In [1]: import numpy as np

In [2]: np.set_printoptions(suppress=True, linewidth=160)

In [3]: W0 = np.array([[1.0, 5.0, 0.0, 0.0, 0.0, 0.0, 0.0, 0.0],
   ...:     [1.0, 5.0, 0.0, 0.0, 0.0, 0.0, 0.0, 0.0],
   ...:     [0.0, 0.0, 3.0, 0.0, 2.0, 2.0, 3.0, 0.0],
   ...:     [0.0, 0.0, 1.0, 3.0, 3.0, 0.0, 3.0, 1.0],
   ...:     [0.0, 0.0, 3.0, 0.0, 1.0, 3.0, 1.0, 1.0],
   ...:     [0.0, 0.0, 1.0, 3.0, 2.0, 3.0, 3.0, 2.0],
   ...:     [0.0, 0.0, 3.0, 0.0, 2.0, 0.0, 2.0, 2.0],
   ...:     [0.0, 0.0, 0.0, 2.0, 3.0, 3.0, 1.0, 3.0]])

In [4]: W0.reshape(2, -1)
Out[4]: 
array([[1., 5., 0., 0., 0., 0., 0., 0., 1., 5., 0., 0., 0., 0., 0., 0., 0., 0., 3., 0., 2., 2., 3., 0., 0., 0., 1., 3., 3., 0., 3., 1.],
       [0., 0., 3., 0., 1., 3., 1., 1., 0., 0., 1., 3., 2., 3., 3., 2., 0., 0., 3., 0., 2., 0., 2., 2., 0., 0., 0., 2., 3., 3., 1., 3.]])

In [5]: W0.ravel(order="F")
Out[5]: 
array([1., 1., 0., 0., 0., 0., 0., 0., 5., 5., 0., 0., 0., 0., 0., 0., 0., 0., 3., 1., 3., 1., 3., 0., 0., 0., 0., 3., 0., 3., 0., 2., 0., 0., 2., 3., 1., 2.,
       2., 3., 0., 0., 2., 0., 3., 3., 0., 3., 0., 0., 3., 3., 1., 3., 2., 1., 0., 0., 0., 1., 1., 2., 2., 3.])

In [6]: W0.reshape(-1, 2)
Out[6]: 
array([[1., 5.],
       [0., 0.],
       [0., 0.],
       [0., 0.],
       [1., 5.],
       [0., 0.],
       [0., 0.],
       [0., 0.],
       [0., 0.],
       [3., 0.],
       [2., 2.],
       [3., 0.],
       [0., 0.],
       [1., 3.],
       [3., 0.],
       [3., 1.],
       [0., 0.],
       [3., 0.],
       [1., 3.],
       [1., 1.],
       [0., 0.],
       [1., 3.],
       [2., 3.],
       [3., 2.],
       [0., 0.],
       [3., 0.],
       [2., 0.],
       [2., 2.],
       [0., 0.],
       [0., 2.],
       [3., 3.],
       [1., 3.]])

In [7]: blk = W0.reshape(8, 2, -1)

In [8]: np.swapaxes(blk, 1, 2)[1]
Out[8]: 
array([[1., 0.],
       [5., 0.],
       [0., 0.],
       [0., 0.]])

In [9]: np.einsum("ihd,ihd->ih", blk, blk)
Out[9]: 
array([[26.,  0.],
       [26.,  0.],
       [ 9., 17.],
       [10., 19.],
       [ 9., 12.],
       [10., 26.],
       [ 9., 12.],
       [ 4., 28.]])

In [10]: np.einsum("ihd,jhd->hij", blk, blk).shape
Out[10]: (2, 8, 8)

In [11]: blk.sum(axis=1)
Out[11]: 
array([[1., 5., 0., 0.],
       [1., 5., 0., 0.],
       [2., 2., 6., 0.],
       [3., 0., 4., 4.],
       [1., 3., 4., 1.],
       [2., 3., 4., 5.],
       [2., 0., 5., 2.],
       [3., 3., 1., 5.]])

In [12]: J = np.loadtxt("mat.csv", delimiter=",")

In [13]: J
Out[13]: 
array([[ 9., 39., 21., 47.],
       [ 5., 23., 13., 27.],
       [ 3., 15.,  9., 17.],
       [ 2., 11.,  7., 12.],
       [ 4., 19., 11., 22.],
       [ 5., 23., 13., 27.],
       [ 9., 39., 21., 47.],
       [ 7., 31., 17., 37.],
       [ 3., 15.,  9., 17.],
       [ 8., 35., 19., 42.],
       [ 3., 15.,  9., 17.],
       [ 5., 23., 13., 27.],
       [ 4., 19., 11., 22.],
       [ 1.,  7.,  5.,  7.],
       [ 3., 15.,  9., 17.],
       [ 4., 19., 11., 22.],
       [ 9., 39., 21., 47.]])

In [14]: left, sv, vt = np.linalg.svd(J)

In [15]: evecs = vt[:(sv > 1e-8).sum()]

In [16]: rng = np.random.default_rng(33)

In [17]: x0 = J[0] + -2 * J[16] + rng.integers(2) * np.eye(4)[0]

In [18]: x0
Out[18]: array([ -8., -39., -21., -47.])

In [19]: np.allclose(evecs.T @ evecs @ x0, x0)
Out[19]: False

In [20]: np.linalg.matrix_rank(np.vstack([J, x0]))
Out[20]: np.int64(3)

In [21]: np.round(np.diag(evecs.T @ evecs), 2)
Out[21]: array([0.1 , 0.41, 0.73, 0.76])

In [22]: np.allclose(J[:-1].T @ np.linalg.lstsq(J[:-1].T, J[-1])[0], J[-1])
Out[22]: True

In [23]: C2 = np.cov(J, rowvar=False)

In [24]: np.round(np.linalg.eigvalsh(C2)[::-1], 2) + 0
Out[24]: array([301.71,   0.  ,   0.  ,   0.  ])

In [25]: np.argsort(-J.std(axis=0).round(6), kind="stable")
Out[25]: array([3, 1, 2, 0])

In [26]: np.argsort(-np.linalg.norm(J, axis=0).round(6), kind="stable")[:3]
Out[26]: array([3, 1, 2])

In [27]: np.linalg.matrix_rank(J, rtol=0.1)
Out[27]: np.int64(1)

In [28]: left, sv, vt = np.linalg.svd(J)

In [29]: sv.round(2) + 0
Out[29]: array([170.25,   3.75,   0.  ,   0.  ])

In [30]: np.argmax(sv[:-1] / (sv[1:] + 1e-6)) + 1
Out[30]: np.int64(2)

In [31]: M2 = left[:, :2] @ np.diag(sv[:2]) @ vt[:2]

In [32]: round(float(np.linalg.norm(J - M2) / np.linalg.norm(J)), 2)
Out[32]: 0.0

In [33]: np.round(np.linalg.norm(J - M2, 2), 2), np.round(sv[2], 2)
Out[33]: (np.float64(0.0), np.float64(0.0))

In [34]: M2.round(2)
Out[34]: 
array([[ 9., 39., 21., 47.],
       [ 5., 23., 13., 27.],
       [ 3., 15.,  9., 17.],
       [ 2., 11.,  7., 12.],
       [ 4., 19., 11., 22.],
       [ 5., 23., 13., 27.],
       [ 9., 39., 21., 47.],
       [ 7., 31., 17., 37.],
       [ 3., 15.,  9., 17.],
       [ 8., 35., 19., 42.],
       [ 3., 15.,  9., 17.],
       [ 5., 23., 13., 27.],
       [ 4., 19., 11., 22.],
       [ 1.,  7.,  5.,  7.],
       [ 3., 15.,  9., 17.],
       [ 4., 19., 11., 22.],
       [ 9., 39., 21., 47.]])

In [35]: round(float(np.abs(J - M2).max()), 2)
Out[35]: 0.0

In [36]: np.linalg.matrix_rank(J, rtol=0.05)
Out[36]: np.int64(1)

In [37]: th = np.deg2rad(72)

In [38]: data = np.eye(9)

In [39]: data[np.ix_([0, 7], [0, 7])] = [[np.cos(th), -np.sin(th)], [np.sin(th), np.cos(th)]]

In [40]: data.round(2)
Out[40]: 
array([[ 0.31,  0.  ,  0.  ,  0.  ,  0.  ,  0.  ,  0.  , -0.95,  0.  ],
       [ 0.  ,  1.  ,  0.  ,  0.  ,  0.  ,  0.  ,  0.  ,  0.  ,  0.  ],
       [ 0.  ,  0.  ,  1.  ,  0.  ,  0.  ,  0.  ,  0.  ,  0.  ,  0.  ],
       [ 0.  ,  0.  ,  0.  ,  1.  ,  0.  ,  0.  ,  0.  ,  0.  ,  0.  ],
       [ 0.  ,  0.  ,  0.  ,  0.  ,  1.  ,  0.  ,  0.  ,  0.  ,  0.  ],
       [ 0.  ,  0.  ,  0.  ,  0.  ,  0.  ,  1.  ,  0.  ,  0.  ,  0.  ],
       [ 0.  ,  0.  ,  0.  ,  0.  ,  0.  ,  0.  ,  1.  ,  0.  ,  0.  ],
       [ 0.95,  0.  ,  0.  ,  0.  ,  0.  ,  0.  ,  0.  ,  0.31,  0.  ],
       [ 0.  ,  0.  ,  0.  ,  0.  ,  0.  ,  0.  ,  0.  ,  0.  ,  1.  ]])

In [41]: np.allclose(data, data.T)
Out[41]: False

In [42]: np.round(data @ data, 2)
Out[42]: 
array([[-0.81,  0.  ,  0.  ,  0.  ,  0.  ,  0.  ,  0.  , -0.59,  0.  ],
       [ 0.  ,  1.  ,  0.  ,  0.  ,  0.  ,  0.  ,  0.  ,  0.  ,  0.  ],
       [ 0.  ,  0.  ,  1.  ,  0.  ,  0.  ,  0.  ,  0.  ,  0.  ,  0.  ],
       [ 0.  ,  0.  ,  0.  ,  1.  ,  0.  ,  0.  ,  0.  ,  0.  ,  0.  ],
       [ 0.  ,  0.  ,  0.  ,  0.  ,  1.  ,  0.  ,  0.  ,  0.  ,  0.  ],
       [ 0.  ,  0.  ,  0.  ,  0.  ,  0.  ,  1.  ,  0.  ,  0.  ,  0.  ],
       [ 0.  ,  0.  ,  0.  ,  0.  ,  0.  ,  0.  ,  1.  ,  0.  ,  0.  ],
       [ 0.59,  0.  ,  0.  ,  0.  ,  0.  ,  0.  ,  0.  , -0.81,  0.  ],
       [ 0.  ,  0.  ,  0.  ,  0.  ,  0.  ,  0.  ,  0.  ,  0.  ,  1.  ]])

In [43]: np.round(np.abs(np.linalg.eigvals(data)).max(), 2)
Out[43]: np.float64(1.0)

In [44]: np.round(np.sort(np.abs(np.linalg.eigvals(data))), 2)
Out[44]: array([1., 1., 1., 1., 1., 1., 1., 1., 1.])

In [45]: np.allclose(data @ data.T, data.T @ data)
Out[45]: True

In [46]: x0 = np.array([5, 1, 2, 4, 4, 2, 1, 0, 1])

In [47]: np.round(np.abs(np.linalg.eigvals(data)), 2)
Out[47]: array([1., 1., 1., 1., 1., 1., 1., 1., 1.])

In [48]: np.round(np.linalg.norm(x0), 2), np.round(np.linalg.norm(data @ x0), 2)
Out[48]: (np.float64(8.25), np.float64(8.25))

In [49]: data[:, 1] @ data[:, 5]
Out[49]: np.float64(0.0)

In [50]: np.round(np.linalg.pinv(data), 2)
Out[50]: 
array([[ 0.31,  0.  ,  0.  ,  0.  ,  0.  ,  0.  ,  0.  ,  0.95,  0.  ],
       [ 0.  ,  1.  ,  0.  ,  0.  ,  0.  ,  0.  ,  0.  ,  0.  ,  0.  ],
       [ 0.  ,  0.  ,  1.  ,  0.  ,  0.  ,  0.  ,  0.  ,  0.  ,  0.  ],
       [ 0.  ,  0.  ,  0.  ,  1.  ,  0.  ,  0.  ,  0.  ,  0.  ,  0.  ],
       [ 0.  ,  0.  ,  0.  ,  0.  ,  1.  ,  0.  ,  0.  ,  0.  ,  0.  ],
       [ 0.  ,  0.  ,  0.  ,  0.  ,  0.  ,  1.  ,  0.  ,  0.  ,  0.  ],
       [ 0.  ,  0.  ,  0.  ,  0.  ,  0.  ,  0.  ,  1.  ,  0.  ,  0.  ],
       [-0.95,  0.  ,  0.  ,  0.  ,  0.  ,  0.  ,  0.  ,  0.31,  0.  ],
       [ 0.  ,  0.  ,  0.  ,  0.  ,  0.  ,  0.  ,  0.  ,  0.  ,  1.  ]])
